$ python -q
>>> import numpy as np
>>> np.set_printoptions(suppress=True, linewidth=160)
>>> F = np.load("run13.npy")
>>> F
array([[-13.,   9.,  -1.],
       [-16.,  13.,  -2.],
       [-16.,  11.,   0.]])
>>> rng = np.random.default_rng(8732)
>>> idx = rng.permutation(3)
>>> idx
array([0, 2, 1])
>>> out = F[idx][:, idx]
>>> np.allclose(out, F)
False
>>> out
array([[-13.,  -1.,   9.],
       [-16.,   0.,  11.],
       [-16.,  -2.,  13.]])
>>> np.diag(out)
array([-13.,   0.,  13.])
>>> evals, V = np.linalg.eig(out)
>>> round(float(np.prod(evals)), 2)
-30.0
>>> Uu, sig, Vt = np.linalg.svd(F)
>>> np.argmax(sig[:-1] / (sig[1:] + 1e-6)) + 1
np.int64(1)
>>> sig.round(2)
array([32.46,  1.79,  0.52])
>>> out = Uu[:, :1] @ np.diag(sig[:1]) @ Vt[:1]
>>> np.round(np.abs(F - out).max(), 2)
np.float64(1.05)
>>> out.round(2)
array([[-12.73,   9.39,  -0.86],
       [-16.61,  12.25,  -1.12],
       [-15.57,  11.48,  -1.05]])
>>> np.linalg.matrix_rank(out)
np.int64(1)
>>> data = np.array([[-2.0, -2.0, -1.0, -1.0, -1.0, 1.0],
...     [-3.0, 5.0, 2.0, 3.0, -1.0, 1.0],
...     [3.0, -5.0, -4.0, 2.0, 0.0, 0.0],
...     [0.0, 0.0, 0.0, 0.0, -1.0, -3.0],
...     [0.0, 0.0, 0.0, 0.0, 2.0, -3.0],
...     [0.0, 0.0, 0.0, 1.0, -2.0, -3.0]])
>>> data
array([[-2., -2., -1., -1., -1.,  1.],
       [-3.,  5.,  2.,  3., -1.,  1.],
       [ 3., -5., -4.,  2.,  0.,  0.],
       [ 0.,  0.,  0.,  0., -1., -3.],
       [ 0.,  0.,  0.,  0.,  2., -3.],
       [ 0.,  0.,  0.,  1., -2., -3.]])
>>> out = data[0, 0] * data[1:] - np.outer(data[1:, 0], data[0])
>>> out
array([[  0., -16.,  -7.,  -9.,  -1.,   1.],
       [  0.,  16.,  11.,  -1.,   3.,  -3.],
       [  0.,   0.,   0.,   0.,   2.,   6.],
       [  0.,   0.,   0.,   0.,  -4.,   6.],
       [  0.,   0.,   0.,  -2.,   4.,   6.]])
>>> np.flatnonzero(~out.round(6).any(axis=1))
array([], dtype=int64)
>>> Uu, sig, Vt = np.linalg.svd(data)
>>> sig.round(2)
array([9.42, 5.42, 4.2 , 3.42, 2.11, 0.19])
>>> out = Uu[:, :5] @ np.diag(sig[:5]) @ Vt[:5]
>>> np.round(np.linalg.norm(data - out) / np.linalg.norm(data), 2)
np.float64(0.02)
>>> round(float(np.linalg.det(data)), 2)
288.0
>>> (data + data.T) / 2
array([[-2. , -2.5,  1. , -0.5, -0.5,  0.5],
       [-2.5,  5. , -1.5,  1.5, -0.5,  0.5],
       [ 1. , -1.5, -4. ,  1. ,  0. ,  0. ],
       [-0.5,  1.5,  1. ,  0. , -0.5, -1. ],
       [-0.5, -0.5,  0. , -0.5,  2. , -2.5],
       [ 0.5,  0.5,  0. , -1. , -2.5, -3. ]])
>>> np.allclose(data @ data.T, data.T @ data)
False
>>> np.round(np.linalg.matrix_power(data, 4), 2)
array([[  46.,  -50.,   15.,  -95.,    5.,  -85.],
       [ -99.,  389.,  114.,  347., -197.,  -19.],
       [   3., -261.,  -52., -214.,  -16., -352.],
       [   0.,    0.,    0.,  -39.,   40.,  120.],
       [   0.,    0.,    0.,  -30.,   91.,   30.],
       [   0.,    0.,    0.,  -30.,   10.,  111.]])
>>> q, V = np.linalg.qr(data[:, :5])[0], np.linalg.qr(data[:, 5:])[0]
>>> sig = np.linalg.svd(q.T @ V, compute_uv=False)
>>> sig.round(2)
array([0.66])
>>> np.round(np.degrees(np.arccos(sig.clip(0, 1))), 2)
array([48.37])
>>> idx = rng.permutation(6)
>>> idx
array([1, 4, 0, 5, 3, 2])
>>> out = data[idx][:, idx]
>>> np.round(np.sort(np.abs(np.linalg.eigvals(out))), 2)
array([1.  , 2.74, 2.74, 3.  , 3.  , 4.27])
>>> np.trace(out)
np.float64(-2.0)
>>> np.allclose(out, data)
False
>>> np.diag(out)
array([ 5.,  2., -2., -3.,  0., -4.])
>>> M = np.load("block19.npy")
>>> M
array([[0, 3, 3, 0],
       [0, 0, 3, 3],
       [3, 0, 0, 3],
       [3, 3, 0, 0]])
>>> # rows and columns are dependent
>>> np.einsum("ij,ji->", M, M)
np.int64(36)
>>> np.round(np.linalg.det(M[::-1]), 2)
np.float64(0.0)
>>> round(float(np.linalg.eigvals(M).sum().real), 2)
0.0
>>> np.kron(np.eye(2, dtype=int), M)
array([[0, 3, 3, 0, 0, 0, 0, 0],
       [0, 0, 3, 3, 0, 0, 0, 0],
       [3, 0, 0, 3, 0, 0, 0, 0],
       [3, 3, 0, 0, 0, 0, 0, 0],
       [0, 0, 0, 0, 0, 3, 3, 0],
       [0, 0, 0, 0, 0, 0, 3, 3],
       [0, 0, 0, 0, 3, 0, 0, 3],
       [0, 0, 0, 0, 3, 3, 0, 0]])
>>> np.round(np.poly(M), 2) + 0
array([   1.,    0.,  -18., -108.,    0.])
>>> np.round(np.linalg.eigvals(M), 2) + 0
array([ 6.+0.j, -3.+3.j, -3.-3.j,  0.+0.j])
>>> np.round(np.linalg.det(2 * M), 2), round(float(np.linalg.det(M)), 2)
(np.float64(0.0), 0.0)
>>> np.linalg.lstsq(M[:-1].T, M[-1])[2]
np.int32(3)
>>> np.unique(M.round(6), axis=0).shape
(4, 4)
>>> np.abs(np.diag(np.linalg.qr(M)[1])) > 1e-9
array([ True,  True,  True, False])
>>> np.round(M @ np.linalg.pinv(M) @ M, 2) + 0
array([[0., 3., 3., 0.],
       [0., 0., 3., 3.],
       [3., 0., 0., 3.],
       [3., 3., 0., 0.]])
>>> try:
...     np.linalg.inv(M)
... except np.linalg.LinAlgError as e:
...     print(repr(e))
... 
LinAlgError('Singular matrix')
>>> f = np.array([-1, 1, -3, 3])
>>> m1 = f[np.abs(np.subtract.outer(np.arange(4), np.arange(4)))]
>>> m1
array([[-1,  1, -3,  3],
       [ 1, -1,  1, -3],
       [-3,  1, -1,  1],
       [ 3, -3,  1, -1]])
>>> evals, V = np.linalg.eig(m1)
>>> evals.round(2)
array([-7.12, -1.24,  3.24,  1.12])
>>> np.round(np.prod(evals), 2)
np.float64(32.0)
>>> np.round(np.sort(np.linalg.eigvals(m1.T)), 2)
array([-7.12, -1.24,  1.12,  3.24])
>>> np.round(m1 @ V[:, 0] - evals[0] * V[:, 0], 2) + 0
array([0., 0., 0., 0.])
>>> evals, V = np.linalg.eigh(m1)
>>> np.round(V.T @ V, 2) + 0
array([[1., 0., 0., 0.],
       [0., 1., 0., 0.],
       [0., 0., 1., 0.],
       [0., 0., 0., 1.]])
>>> round(evals.sum(), 2), np.trace(m1)
(np.float64(-4.0), np.int64(-4))
>>> np.round(V.T @ m1 @ V, 2) + 0
array([[-7.12,  0.  ,  0.  ,  0.  ],
       [ 0.  , -1.24,  0.  ,  0.  ],
       [ 0.  ,  0.  ,  1.12,  0.  ],
       [ 0.  ,  0.  ,  0.  ,  3.24]])
>>> np.round(np.linalg.eigvalsh(m1 @ m1), 2)
array([ 1.26,  1.53, 10.47, 50.74])
>>> x0 = np.array([0, 8, 8, 5])
>>> a = np.maximum(m1 @ x0, 0)
>>> np.maximum(m1 @ (3 * x0), 0)
array([ 0,  0, 15,  0])
>>> a
array([0, 0, 5, 0])
>>> np.flatnonzero(a > 1e-9)
array([2])
>>> m1 * (a > 1e-9)[:, None]
array([[ 0,  0,  0,  0],
       [ 0,  0,  0,  0],
       [-3,  1, -1,  1],
       [ 0,  0,  0,  0]])
>>> np.maximum(m1 @ x0, 0) - np.maximum(-m1 @ x0, 0)
array([ -1, -15,   5, -21])
>>> np.allclose(m1, m1.T)
True
>>> m1 @ m1
array([[ 20, -14,  10, -12],
       [-14,  12,  -8,  10],
       [ 10,  -8,  12, -14],
       [-12,  10, -14,  20]])
>>> np.linalg.determinant(m1)
Traceback (most recent call last):
  File "<python-input-81>", line 1, in <module>
    np.linalg.determinant(m1)
    ^^^^^^^^^^^^^^^^^^^^^
AttributeError: module 'numpy.linalg' has no attribute 'determinant'
>>> np.trace(m1)
np.int64(-4)
>>> np.linalg.matrix_power(m1, 2)
array([[ 20, -14,  10, -12],
       [-14,  12,  -8,  10],
       [ 10,  -8,  12, -14],
       [-12,  10, -14,  20]])
>>> (m1 - m1.T) / 2
array([[0., 0., 0., 0.],
       [0., 0., 0., 0.],
       [0., 0., 0., 0.],
       [0., 0., 0., 0.]])
>>> evals, V = np.linalg.eigh(m1)
>>> x0 = np.array([1, 1, 2, 2])
>>> np.round(np.linalg.eigvalsh(m1[1:, 1:]), 2)
array([-4.56, -0.44,  2.  ])
>>> np.abs(m1).sum(axis=1).max(), round(float(np.abs(evals).max()), 2)
(np.int64(8), 7.12)
>>> np.round(V * np.maximum(evals, 0) @ V.T, 2)
array([[ 1.38, -0.45, -1.  ,  0.96],
       [-0.45,  0.8 ,  0.1 , -1.  ],
       [-1.  ,  0.1 ,  0.8 , -0.45],
       [ 0.96, -1.  , -0.45,  1.38]])
>>> x0 @ m1 @ x0
np.int64(-8)
>>> np.round(V * np.abs(evals) @ V.T, 2)
array([[ 3.77, -1.9 ,  1.01, -1.08],
       [-1.9 ,  2.59, -0.8 ,  1.01],
       [ 1.01, -0.8 ,  2.59, -1.9 ],
       [-1.08,  1.01, -1.9 ,  3.77]])
>>> mat = np.array([[0, 5, 9, 1, 0, 7],
...     [0, 0, 3, 2, 7, 0],
...     [0, 0, 0, 0, 6, 0],
...     [0, 0, 0, 0, 4, 0],
...     [0, 0, 0, 0, 0, 5],
...     [0, 0, 0, 0, 0, 0]])
>>> # rank 4
>>> np.diff(mat, axis=0)
array([[ 0, -5, -6,  1,  7, -7],
       [ 0,  0, -3, -2, -1,  0],
       [ 0,  0,  0,  0, -2,  0],
       [ 0,  0,  0,  0, -4,  5],
       [ 0,  0,  0,  0,  0, -5]])
>>> round(float(np.linalg.norm(mat)), 2)
17.18
>>> np.round(mat.mean(axis=0), 2)
array([0.  , 0.83, 2.  , 0.5 , 2.83, 2.  ])
>>> mat[6]
Traceback (most recent call last):
  File "<python-input-97>", line 1, in <module>
    mat[6]
    ~~~^^^
IndexError: index 6 is out of bounds for axis 0 with size 6
>>> mat[:, 6]
Traceback (most recent call last):
  File "<python-input-98>", line 1, in <module>
    mat[:, 6]
    ~~~^^^^^^
IndexError: index 6 is out of bounds for axis 1 with size 6
>>> np.linalg.matrix_rank(mat)
np.int64(4)
>>> mat - mat[0]
array([[ 0,  0,  0,  0,  0,  0],
       [ 0, -5, -6,  1,  7, -7],
       [ 0, -5, -9, -1,  6, -7],
       [ 0, -5, -9, -1,  4, -7],
       [ 0, -5, -9, -1,  0, -2],
       [ 0, -5, -9, -1,  0, -7]])
>>> mat.sum(axis=0)
array([ 0,  5, 12,  3, 17, 12])
>>> np.allclose(mat[:-1].T @ np.linalg.lstsq(mat[:-1].T, mat[-1])[0], mat[-1])
True
>>> round(float(np.trace(np.linalg.pinv(mat) @ mat)), 2)
4.0
>>> blk = np.stack([mat, 4 * mat, mat[::-1]])
>>> np.round(np.linalg.det(blk), 2)
array([0., 0., 0.])
>>> (blk @ mat.T).shape
(3, 6, 6)
>>> np.einsum("bij,cij->bc", blk, blk)
array([[ 295, 1180,   48],
       [1180, 4720,  192],
       [  48,  192,  295]])
>>> np.linalg.matrix_rank(blk)
array([4, 4, 4])
>>> blk.shape
(3, 6, 6)
>>> np.linalg.norm(mat, axis=1).argmax()
np.int64(0)
>>> round(float(np.linalg.norm(mat, 2)), 2)
13.17
>>> round(np.linalg.norm(mat) ** 2 / np.linalg.norm(mat, 2) ** 2, 2)
np.float64(1.7)
>>> np.round(np.linalg.norm(mat, axis=1), 2)
array([12.49,  7.87,  6.  ,  4.  ,  5.  ,  0.  ])
>>> mat.reshape(-1, 2)
array([[0, 5],
       [9, 1],
       [0, 7],
       [0, 0],
       [3, 2],
       [7, 0],
       [0, 0],
       [0, 0],
       [6, 0],
       [0, 0],
       [0, 0],
       [4, 0],
       [0, 0],
       [0, 0],
       [0, 5],
       [0, 0],
       [0, 0],
       [0, 0]])
>>> blk = mat.reshape(6, 2, -1)
>>> np.einsum("ihd,jhd->hij", blk, blk).shape
(2, 6, 6)
>>> X = np.load("x.npy")
>>> X
array([[ 3,  4,  5,  6,  7],
       [ 8,  9, 10, 11, 12],
       [13, 14, 15, 16, 17]])
>>> # looks like rank 2
>>> x0 = np.array([-2, -1, 1, 1, -2])
>>> X * x0
array([[ -6,  -4,   5,   6, -14],
       [-16,  -9,  10,  11, -24],
       [-26, -14,  15,  16, -34]])
>>> X @ x0
array([-13, -28, -43])
>>> th = np.radians(36)
>>> r_ = np.eye(5)
>>> r_[2, 2] = r_[1, 1] = np.cos(th)
>>> r_[2, 1], r_[1, 2] = -np.sin(th), np.sin(th)
>>> r_.round(2)
array([[ 1.  ,  0.  ,  0.  ,  0.  ,  0.  ],
       [ 0.  ,  0.81,  0.59,  0.  ,  0.  ],
       [ 0.  , -0.59,  0.81,  0.  ,  0.  ],
       [ 0.  ,  0.  ,  0.  ,  1.  ,  0.  ],
       [ 0.  ,  0.  ,  0.  ,  0.  ,  1.  ]])
>>> out = X @ r_.T
>>> np.allclose(np.linalg.norm(X, axis=1), np.linalg.norm(out, axis=1))
True
>>> out.round(2)
array([[ 3.  ,  6.17,  1.69,  6.  ,  7.  ],
       [ 8.  , 13.16,  2.8 , 11.  , 12.  ],
       [13.  , 20.14,  3.91, 16.  , 17.  ]])
